$ python3 -q
>>> import numpy as np
>>> np.set_printoptions(suppress=True, linewidth=200)
>>> J = np.array([[1, 3, 1, -1], [3, 9, 3, -3], [1, 3, 1, -1], [-1, -3, -1, 1]])
>>> rng = np.random.default_rng(187)
>>> lab = rng.permutation(4)
>>> lab
array([1, 2, 3, 0])
>>> out = J[lab][:, lab]
>>> print(np.diag(out))
[9 1 1 1]
>>> np.allclose(out, J)
False
>>> round(np.linalg.det(out), 2), round(float(np.linalg.det(J[lab])), 2)
(np.float64(0.0), 0.0)
>>> X = np.loadtxt("mat.csv", delimiter=",")
>>> X
array([[-11., -18., -10., -13.,  -2.],
       [ -6., -13.,  -5.,  -8.,   3.],
       [ -5., -12.,  -4.,  -7.,   4.],
       [  5.,  -2.,   6.,   3.,  14.],
       [ -9., -16.,  -8., -11.,   0.],
       [  1.,  -6.,   2.,  -1.,  10.],
       [ -4., -11.,  -3.,  -6.,   5.]])
>>> Uu, s, VT = np.linalg.svd(X)
>>> print(s.round(2) + 0)
[44.37 21.05  0.    0.    0.  ]
>>> np.argmax(s[:-1] / (s[1:] + 1e-6)) + 1
np.int64(2)
>>> out = Uu[:, :2] @ np.diag(s[:2]) @ VT[:2]
>>> np.linalg.matrix_rank(X, rtol=0.05)
np.int64(2)
>>> np.round(np.abs(X - out).max(), 2)
np.float64(0.0)
>>> out.round(2) + 0
array([[-11., -18., -10., -13.,  -2.],
       [ -6., -13.,  -5.,  -8.,   3.],
       [ -5., -12.,  -4.,  -7.,   4.],
       [  5.,  -2.,   6.,   3.,  14.],
       [ -9., -16.,  -8., -11.,   0.],
       [  1.,  -6.,   2.,  -1.,  10.],
       [ -4., -11.,  -3.,  -6.,   5.]])
>>> Uu, s, VT = np.linalg.svd(X)
>>> evecs = VT[:(s > 1e-8).sum()]
>>> vec = X[6] + -3 * X[2] + rng.integers(2) * np.eye(5)[1]
>>> vec
array([11., 25.,  9., 15., -7.])
>>> round(float(np.linalg.norm(vec - evecs.T @ evecs @ vec)), 2)
0.0
>>> np.allclose(evecs.T @ evecs @ vec, vec)
True
>>> np.round(evecs.T @ evecs, 2)
array([[ 0.2 ,  0.21,  0.2 ,  0.2 ,  0.19],
       [ 0.21,  0.58,  0.16,  0.32, -0.27],
       [ 0.2 ,  0.16,  0.2 ,  0.19,  0.25],
       [ 0.2 ,  0.32,  0.19,  0.24,  0.06],
       [ 0.19, -0.27,  0.25,  0.06,  0.77]])
>>> np.linalg.matrix_rank(np.vstack([X, vec]))
np.int64(2)
>>> print(np.round(np.diag(evecs.T @ evecs), 2))
[0.2  0.58 0.2  0.24 0.77]
>>> round(np.trace(np.linalg.pinv(X) @ X), 2)
np.float64(2.0)
>>> np.round(X.mean(axis=0), 2)
array([ -4.14, -11.14,  -3.14,  -6.14,   4.86])
>>> np.zeros(7, 5)
Traceback (most recent call last):
  File "<python-input-30>", line 1, in <module>
    np.zeros(7, 5)
    ~~~~~~~~^^^^^^
TypeError: Cannot interpret '5' as a data type
>>> np.diff(X, axis=0)
array([[  5.,   5.,   5.,   5.,   5.],
       [  1.,   1.,   1.,   1.,   1.],
       [ 10.,  10.,  10.,  10.,  10.],
       [-14., -14., -14., -14., -14.],
       [ 10.,  10.,  10.,  10.,  10.],
       [ -5.,  -5.,  -5.,  -5.,  -5.]])
>>> np.round(np.linalg.svd(X, compute_uv=False), 2) + 0
array([44.37, 21.05,  0.  ,  0.  ,  0.  ])
>>> np.unravel_index(np.abs(X).argmax(), X.shape)
(np.int64(0), np.int64(1))
>>> X.sum(axis=0)
array([-29., -78., -22., -43.,  34.])
>>> vec = np.array([1, 2, 0, 2, 2])
>>> h1 = np.maximum(X @ vec, 0)
>>> np.maximum(X @ (3 * vec), 0)
array([  0.,   0.,   0., 105.,   0.,  21.,   0.])
>>> np.flatnonzero(h1 > 1e-9)
array([3, 5])
>>> np.maximum(X @ vec, 0) - np.maximum(-X @ vec, 0)
array([-77., -42., -35.,  35., -63.,   7., -28.])
>>> np.round(np.tanh(X @ vec), 2)
array([-1., -1., -1.,  1., -1.,  1., -1.])
>>> feats = np.loadtxt("out6.csv", delimiter=",")
>>> print(feats)
[[1. 1. 4. 2. 0. 0. 0.]
 [0. 0. 0. 0. 8. 8. 0.]
 [0. 0. 0. 0. 0. 0. 0.]
 [9. 7. 2. 3. 2. 0. 0.]
 [0. 8. 0. 1. 0. 0. 0.]]
>>> np.linalg.matrix_rank(X, rtol=0.1)
np.int64(2)
>>> np.argsort(-np.linalg.norm(X, axis=0).round(6), kind="stable")[:3]
array([1, 3, 4])
>>> print([round(float(x), 2) for x in np.linalg.svd(X, compute_uv=False)[:3]])
[44.37, 21.05, 0.0]
